$ python3 -q
>>> import numpy as np
>>> import numpy.linalg as la
>>> np.set_printoptions(precision=3, suppress=True, linewidth=120)
>>> def tidy(a):
...     return np.round(a, 3) + 0
... 
>>> r0 = np.array([2, 1, 2, 0])
>>> v = np.array([1, -2, -3])
>>> W0 = np.outer(r0, v)
>>> W0
array([[ 2, -4, -6],
       [ 1, -2, -3],
       [ 2, -4, -6],
       [ 0,  0,  0]])
>>> r = la.matrix_rank(W0)
>>> r
np.int64(1)
>>> N = la.svd(W0)[2][r:].T
>>> N.shape
(3, 2)
>>> tidy(N @ N.T)
array([[ 0.929,  0.143,  0.214],
       [ 0.143,  0.714, -0.429],
       [ 0.214, -0.429,  0.357]])
>>> [int(la.matrix_rank(W0[:i])) for i in range(1, len(W0) + 1)]
[1, 1, 1, 1]
>>> [int(la.matrix_rank(np.delete(W0, i, axis=0))) for i in range(4)]
[1, 1, 1, 1]
>>> np.allclose(W0 @ N, 0)
True
>>> theta = np.radians(180)
>>> r_ = np.eye(3)
>>> r_[1, 1] = r_[0, 0] = np.cos(theta)
>>> r_[1, 0], r_[0, 1] = -np.sin(theta), np.sin(theta)
>>> tidy(r_)
array([[-1.,  0.,  0.],
       [ 0., -1.,  0.],
       [ 0.,  0.,  1.]])
>>> M2 = W0 @ r_.T
>>> tidy(la.svd(W0, compute_uv=False)), tidy(la.svd(M2, compute_uv=False))
(array([11.225,  0.   ,  0.   ]), array([11.225,  0.   ,  0.   ]))
>>> np.allclose(la.norm(W0, axis=1), la.norm(M2, axis=1))
True
>>> np.allclose(W0 @ W0.T, M2 @ M2.T)
True
>>> tidy(la.det(r_)), np.trace(r_)
(np.float64(1.0), np.float64(-1.0))
>>> tidy(M2)
array([[-2.,  4., -6.],
       [-1.,  2., -3.],
       [-2.,  4., -6.],
       [ 0.,  0.,  0.]])
>>> E = np.load("x.npy")
>>> tidy(E)
array([[ 1.095, -0.995],
       [-0.995,  0.905]])
>>> np.allclose(E @ E.T, E.T @ E)
True
>>> tidy(np.abs(la.eigvals(E)).max())
np.float64(2.0)
>>> tidy(la.det(E))
np.float64(0.0)
>>> tidy((E + E.T) / 2)
array([[ 1.095, -0.995],
       [-0.995,  0.905]])
>>> tidy(np.sort(np.abs(la.eigvals(E))))
array([0., 2.])
